$ python3 -q
>>> import numpy as np
>>> np.set_printoptions(precision=2, suppress=True, linewidth=140, legacy="1.25")
>>> K = np.load("layer5.npy")
>>> K
array([[ -3.98,   1.98,   0.96,  -0.03,  -2.01,  -5.05,  -1.99],
       [-12.05,   6.08,   3.08,  -0.01,  -6.05, -14.97,  -6.09],
       [ -0.01,  -0.08,  -0.11,   0.02,   0.02,   0.01,  -0.09],
       [ -8.06,   3.98,   2.06,  -0.04,  -3.99,  -9.98,  -4.04],
       [  8.  ,  -3.89,  -2.08,  -0.03,   4.04,   9.97,   3.94],
       [ -4.09,   2.02,   0.89,  -0.02,  -2.03,  -5.03,  -2.09],
       [ -0.06,   0.05,  -0.06,  -0.02,   0.  ,   0.01,  -0.06],
       [ -4.07,   1.93,   1.06,  -0.04,  -2.02,  -5.02,  -1.95],
       [ -4.07,   1.96,   1.03,  -0.02,  -1.96,  -4.94,  -1.98],
       [  4.  ,  -1.99,  -0.96,  -0.06,   2.01,   4.98,   1.99],
       [ -0.02,   0.01,   0.06,  -0.05,   0.02,   0.  ,  -0.05],
       [  7.95,  -3.94,  -1.92,   0.  ,   3.98,   9.99,   4.03],
       [  7.98,  -3.96,  -2.03,   0.05,   4.05,  10.03,   4.03],
       [ -3.99,   2.  ,   1.  ,   0.  ,  -1.97,  -4.99,  -1.94],
       [-11.97,   5.95,   3.01,  -0.05,  -6.01, -15.06,  -5.95]])
>>> np.abs(np.linalg.svd(K)[2][-1])
array([0.08, 0.01, 0.2 , 0.4 , 0.82, 0.28, 0.2 ])
>>> np.round(np.linalg.norm(K, 2) / np.linalg.norm(K), 2)
1.0
>>> round(np.log10(np.linalg.cond(K)))
3
>>> [round(float(x), 2) for x in np.linalg.svd(K, compute_uv=False)[:3]]
[46.51, 0.28, 0.22]
>>> P = K @ np.linalg.solve(K.T @ K, K.T)
>>> np.round(np.trace(P), 2)
7.0
>>> np.round(np.linalg.eigvalsh(P), 2) + 0
array([0., 0., 0., 0., 0., 0., 0., 0., 1., 1., 1., 1., 1., 1., 1.])
>>> cen = K - K.mean(axis=0)
>>> vecs = np.linalg.svd(cen)[2][:1]
>>> B = cen - cen @ vecs.T @ vecs
>>> (cen @ vecs.T).std(axis=0)
array([11.64])
>>> np.round(np.diag(vecs.T @ vecs), 2) + 0
array([0.3 , 0.07, 0.02, 0.  , 0.07, 0.46, 0.07])
>>> B.std(axis=0)
array([0.03, 0.04, 0.06, 0.03, 0.02, 0.03, 0.05])
>>> arr = np.tril(np.array([[5, 4, 2, 1, 1, 4, 3, 1],
...     [0, 4, 2, 3, 4, 5, 2, 5],
...     [4, 5, 5, 1, 1, 4, 3, 0],
...     [1, 5, 3, 2, 0, 5, 3, 5],
...     [3, 5, 3, 1, 1, 0, 0, 3],
...     [5, 0, 2, 2, 3, 2, 3, 0],
...     [1, 0, 4, 0, 5, 3, 2, 1],
...     [3, 3, 5, 5, 4, 1, 2, 2]]), -1) + np.eye(8, dtype=int)
>>> arr
array([[1, 0, 0, 0, 0, 0, 0, 0],
       [0, 1, 0, 0, 0, 0, 0, 0],
       [4, 5, 1, 0, 0, 0, 0, 0],
       [1, 5, 3, 1, 0, 0, 0, 0],
       [3, 5, 3, 1, 1, 0, 0, 0],
       [5, 0, 2, 2, 3, 1, 0, 0],
       [1, 0, 4, 0, 5, 3, 1, 0],
       [3, 3, 5, 5, 4, 1, 2, 1]])
>>> # triangular: eigenvalues sit on the diagonal
>>> np.round(np.linalg.norm(arr, 2), 2)
14.7
>>> arr[5] @ arr[4]
26
>>> G = arr.T @ arr
>>> np.linalg.matrix_rank(G)
8
>>> np.round(np.linalg.svd(arr, compute_uv=False) ** 2, 2) + 0
array([216.04,  59.39,  19.66,  13.56,   1.13,   0.13,   0.09,   0.  ])
>>> np.round(np.linalg.eigvalsh(G)[::-1], 2) + 0
array([216.04,  59.39,  19.66,  13.56,   1.13,   0.13,   0.09,   0.  ])
>>> mat = np.load("run14.npy")
>>> mat
array([[-1.03, -0.73, 48.63, -0.22, 50.14, -0.23,  9.55, 10.95,  8.94, 41.11],
       [-0.02, -1.35, 50.85, -0.39, 48.93,  0.52, 11.22, 10.82, 11.05, 40.3 ],
       [-0.12, -0.65, 50.35,  1.99, 50.72,  0.06,  9.39,  9.92, 10.02, 40.35],
       [ 0.47,  0.53, 51.89,  0.09, 50.42,  0.98,  9.71, 11.39,  8.61, 38.36],
       [ 0.67,  0.02, 51.5 ,  1.54, 48.47,  0.02,  9.39, 10.14, 10.02, 38.95],
       [-1.44, -0.5 , 48.99,  0.83, 49.16,  0.17, 10.41, 10.54, 11.16, 39.4 ],
       [-1.1 ,  0.39, 50.48,  0.52, 51.4 , -0.99,  9.45, 10.28,  9.03, 41.05],
       [ 0.98, -0.68, 50.58, -1.26, 50.8 , -1.11, 10.05, 10.82, 11.15, 38.62],
       [ 0.37, -1.68, 47.65,  0.93, 50.59,  0.11,  9.17, 11.23,  9.1 , 38.65],
       [ 1.33,  1.52, 49.93, -0.06, 49.35,  0.09, 10.65, 10.09, 11.1 , 38.33]])
>>> round(np.log10(np.linalg.cond(mat)))
3
>>> round(float(np.linalg.norm(mat, 2) / np.linalg.norm(mat)), 2)
1.0
>>> [round(float(x), 2) for x in np.linalg.svd(mat, compute_uv=False)[:3]]
[262.33, 5.02, 3.73]
>>> np.linalg.cond(mat) > 100
True
>>> np.argsort(-np.linalg.norm(mat, axis=0).round(6), kind="stable")[:3]
array([2, 4, 9])
>>> rng = np.random.default_rng(29706)
>>> labels = rng.permutation(10)
>>> labels
array([0, 4, 9, 3, 6, 5, 1, 2, 7, 8])
>>> B = mat[labels][:, labels]
>>> np.round(np.trace(B), 2)
164.4
>>> np.diag(B)
array([-1.03, 48.47, 38.33,  0.09,  9.45,  0.17, -1.35, 50.35, 10.82,  9.1 ])
>>> np.allclose(B, mat)
False
>>> B
array([[-1.03, 50.14, 41.11, -0.22,  9.55, -0.23, -0.73, 48.63, 10.95,  8.94],
       [ 0.67, 48.47, 38.95,  1.54,  9.39,  0.02,  0.02, 51.5 , 10.14, 10.02],
       [ 1.33, 49.35, 38.33, -0.06, 10.65,  0.09,  1.52, 49.93, 10.09, 11.1 ],
       [ 0.47, 50.42, 38.36,  0.09,  9.71,  0.98,  0.53, 51.89, 11.39,  8.61],
       [-1.1 , 51.4 , 41.05,  0.52,  9.45, -0.99,  0.39, 50.48, 10.28,  9.03],
       [-1.44, 49.16, 39.4 ,  0.83, 10.41,  0.17, -0.5 , 48.99, 10.54, 11.16],
       [-0.02, 48.93, 40.3 , -0.39, 11.22,  0.52, -1.35, 50.85, 10.82, 11.05],
       [-0.12, 50.72, 40.35,  1.99,  9.39,  0.06, -0.65, 50.35,  9.92, 10.02],
       [ 0.98, 50.8 , 38.62, -1.26, 10.05, -1.11, -0.68, 50.58, 10.82, 11.15],
       [ 0.37, 50.59, 38.65,  0.93,  9.17,  0.11, -1.68, 47.65, 11.23,  9.1 ]])
>>> np.sort(np.abs(np.linalg.eigvals(B)))
array([  0.95,   1.35,   1.58,   1.58,   1.82,   2.19,   2.19,   2.64,   3.7 , 171.15])
>>> U, sig, Vt = np.linalg.svd(mat)
>>> np.argmax(sig[:-1] / (sig[1:] + 1e-6)) + 1
1
>>> B = U[:, :1] @ np.diag(sig[:1]) @ Vt[:1]
>>> round(np.linalg.norm(mat - B) / np.linalg.norm(mat), 2)
0.03
>>> np.linalg.matrix_rank(mat, rtol=0.05)
1
>>> np.linalg.matrix_rank(B)
1
>>> q, r_ = np.linalg.qr(mat)
>>> q @ r_
array([[-1.03, -0.73, 48.63, -0.22, 50.14, -0.23,  9.55, 10.95,  8.94, 41.11],
       [-0.02, -1.35, 50.85, -0.39, 48.93,  0.52, 11.22, 10.82, 11.05, 40.3 ],
       [-0.12, -0.65, 50.35,  1.99, 50.72,  0.06,  9.39,  9.92, 10.02, 40.35],
       [ 0.47,  0.53, 51.89,  0.09, 50.42,  0.98,  9.71, 11.39,  8.61, 38.36],
       [ 0.67,  0.02, 51.5 ,  1.54, 48.47,  0.02,  9.39, 10.14, 10.02, 38.95],
       [-1.44, -0.5 , 48.99,  0.83, 49.16,  0.17, 10.41, 10.54, 11.16, 39.4 ],
       [-1.1 ,  0.39, 50.48,  0.52, 51.4 , -0.99,  9.45, 10.28,  9.03, 41.05],
       [ 0.98, -0.68, 50.58, -1.26, 50.8 , -1.11, 10.05, 10.82, 11.15, 38.62],
       [ 0.37, -1.68, 47.65,  0.93, 50.59,  0.11,  9.17, 11.23,  9.1 , 38.65],
       [ 1.33,  1.52, 49.93, -0.06, 49.35,  0.09, 10.65, 10.09, 11.1 , 38.33]])
>>> th = np.radians(60)
>>> r_ = np.eye(10)
>>> r_[4, 4] = r_[2, 2] = np.cos(th)
>>> r_[4, 2], r_[2, 4] = -np.sin(th), np.sin(th)
>>> r_
array([[ 1.  ,  0.  ,  0.  ,  0.  ,  0.  ,  0.  ,  0.  ,  0.  ,  0.  ,  0.  ],
       [ 0.  ,  1.  ,  0.  ,  0.  ,  0.  ,  0.  ,  0.  ,  0.  ,  0.  ,  0.  ],
       [ 0.  ,  0.  ,  0.5 ,  0.  ,  0.87,  0.  ,  0.  ,  0.  ,  0.  ,  0.  ],
       [ 0.  ,  0.  ,  0.  ,  1.  ,  0.  ,  0.  ,  0.  ,  0.  ,  0.  ,  0.  ],
       [ 0.  ,  0.  , -0.87,  0.  ,  0.5 ,  0.  ,  0.  ,  0.  ,  0.  ,  0.  ],
       [ 0.  ,  0.  ,  0.  ,  0.  ,  0.  ,  1.  ,  0.  ,  0.  ,  0.  ,  0.  ],
       [ 0.  ,  0.  ,  0.  ,  0.  ,  0.  ,  0.  ,  1.  ,  0.  ,  0.  ,  0.  ],
       [ 0.  ,  0.  ,  0.  ,  0.  ,  0.  ,  0.  ,  0.  ,  1.  ,  0.  ,  0.  ],
       [ 0.  ,  0.  ,  0.  ,  0.  ,  0.  ,  0.  ,  0.  ,  0.  ,  1.  ,  0.  ],
       [ 0.  ,  0.  ,  0.  ,  0.  ,  0.  ,  0.  ,  0.  ,  0.  ,  0.  ,  1.  ]])
>>> B = mat @ r_.T
>>> np.allclose(mat @ mat.T, B @ B.T)
True
>>> np.allclose(np.linalg.norm(mat, axis=1), np.linalg.norm(B, axis=1))
True
>>> round(float(np.linalg.det(r_)), 2), np.trace(r_)
(1.0, 9.0)
>>> data = np.loadtxt("out17.csv", delimiter=",")
>>> data
array([[ 1.,  1., -1., -1., -1., -1.,  1.,  1.],
       [ 1.,  1., -1., -1.,  1.,  1., -1., -1.],
       [ 1., -1., -1.,  1., -1.,  1.,  1., -1.],
       [ 1.,  1.,  1.,  1.,  1.,  1.,  1.,  1.],
       [ 1., -1.,  1., -1.,  1., -1.,  1., -1.],
       [ 1.,  1.,  1.,  1., -1., -1., -1., -1.],
       [ 1., -1., -1.,  1.,  1., -1., -1.,  1.]])
>>> def softmax(z):
...     e = np.exp(z - z.max(axis=-1, keepdims=True))
...     return e / e.sum(axis=-1, keepdims=True)
... 
>>> softmax(data[5])
array([0.22, 0.22, 0.22, 0.22, 0.03, 0.03, 0.03, 0.03])
>>> np.round(softmax(10 * data[5]), 2) + 0
array([0.25, 0.25, 0.25, 0.25, 0.  , 0.  , 0.  , 0.  ])
>>> softmax(data[5] + -2)
array([0.22, 0.22, 0.22, 0.22, 0.03, 0.03, 0.03, 0.03])
>>> softmax(data).sum(axis=1)
array([1., 1., 1., 1., 1., 1., 1.])
>>> S = data @ data.T / np.sqrt(8)
>>> softmax(S + np.triu(np.full(S.shape, -np.inf), 1))
array([[1.  , 0.  , 0.  , 0.  , 0.  , 0.  , 0.  ],
       [0.06, 0.94, 0.  , 0.  , 0.  , 0.  , 0.  ],
       [0.05, 0.05, 0.89, 0.  , 0.  , 0.  , 0.  ],
       [0.05, 0.05, 0.05, 0.85, 0.  , 0.  , 0.  ],
       [0.05, 0.05, 0.05, 0.05, 0.81, 0.  , 0.  ],
       [0.05, 0.05, 0.05, 0.05, 0.05, 0.77, 0.  ],
       [0.04, 0.04, 0.04, 0.04, 0.04, 0.04, 0.74]])
>>> softmax(S)
array([[0.74, 0.04, 0.04, 0.04, 0.04, 0.04, 0.04],
       [0.04, 0.74, 0.04, 0.04, 0.04, 0.04, 0.04],
       [0.04, 0.04, 0.74, 0.04, 0.04, 0.04, 0.04],
       [0.04, 0.04, 0.04, 0.74, 0.04, 0.04, 0.04],
       [0.04, 0.04, 0.04, 0.04, 0.74, 0.04, 0.04],
       [0.04, 0.04, 0.04, 0.04, 0.04, 0.74, 0.04],
       [0.04, 0.04, 0.04, 0.04, 0.04, 0.04, 0.74]])
